% ipython --no-banner

In [1]: import numpy as np

In [2]: import numpy.linalg as la

In [3]: np.set_printoptions(precision=2, suppress=True, linewidth=100)

In [4]: A2 = np.array([[8, 3, -5, -8, -9, 0],
   ...:     [-8, 7, -4, 9, 6, -5],
   ...:     [-5, -6, 6, -1, -9, 4],
   ...:     [-6, -1, -7, 4, 7, -5],
   ...:     [-5, 0, -1, 2, -5, -8],
   ...:     [2, -1, 7, -1, 6, 7]])

In [5]: J = A2 + A2.T

In [6]: J
Out[6]: 
array([[ 16,  -5, -10, -14, -14,   2],
       [ -5,  14, -10,   8,   6,  -6],
       [-10, -10,  12,  -8, -10,  11],
       [-14,   8,  -8,   8,   9,  -6],
       [-14,   6, -10,   9, -10,  -2],
       [  2,  -6,  11,  -6,  -2,  14]])

In [7]: G = J.T @ J

In [8]: G
Out[8]: 
array([[ 777, -258,   44, -434, -144,   92],
       [-258,  457, -400,  416,  278, -348],
       [  44, -400,  629, -256,  -34,  394],
       [-434,  416, -256,  505,  318, -314],
       [-144,  278,  -34,  318,  517, -236],
       [  92, -348,  394, -314, -236,  397]])

In [9]: la.svd(J, compute_uv=False) ** 2
Out[9]: array([1903.99,  788.68,  474.08,   61.13,   45.3 ,    8.81])

In [10]: X = np.loadtxt("run18.csv", delimiter=",")

In [11]: X
Out[11]: 
array([[-0.3 , -0.1 ,  0.6 ,  0.9 ,  3.21,  0.3 ,  0.8 ],
       [ 0.6 ,  0.8 , -0.7 ,  0.9 , -0.8 ,  0.5 , -0.2 ],
       [-0.6 , -0.3 ,  0.6 ,  0.6 , -0.79, -0.1 , -0.2 ],
       [-1.1 ,  0.4 ,  0.3 , -0.8 ,  0.38,  2.1 ,  0.1 ],
       [ 2.2 ,  0.2 , -1.5 ,  1.1 ,  5.58, -0.2 ,  1.4 ],
       [ 0.7 , -1.1 ,  0.5 , -0.8 ,  1.6 ,  1.7 ,  0.4 ],
       [ 0.8 ,  0.8 ,  0.8 , -0.1 , -0.78,  0.4 , -0.2 ],
       [-1.1 , -0.3 ,  0.9 , -2.8 , -6.4 , -0.3 , -1.6 ],
       [-0.3 ,  0.1 ,  0.2 , -0.3 ,  0.83, -0.6 ,  0.2 ],
       [-0.3 ,  0.8 , -0.8 ,  1.3 ,  1.2 ,  0.6 ,  0.3 ],
       [ 0.5 ,  0.4 ,  1.  ,  1.1 ,  7.98,  0.9 ,  2.  ],
       [ 0.3 ,  0.3 ,  0.6 ,  1.5 , -2.79, -2.  , -0.7 ],
       [ 0.1 ,  0.6 , -1.3 , -1.  ,  7.21,  0.5 ,  1.8 ],
       [ 0.5 ,  1.4 ,  0.4 , -0.3 ,  0.8 , -0.7 ,  0.2 ]])

In [12]: # column 4 is much longer than the rest

In [13]: A2 = X / la.norm(X, axis=1, keepdims=True)

In [14]: G = A2 @ A2.T

In [15]: np.argwhere(np.triu(np.abs(G) > 0.95, 1))
Out[15]: 
array([[ 0, 10],
       [ 4,  7]])

In [16]: (G - 2 * np.eye(14)).round(6).argmax(axis=1)
Out[16]: array([10,  6, 11,  5, 12, 10,  1, 11, 12,  0,  0,  2, 10,  8])
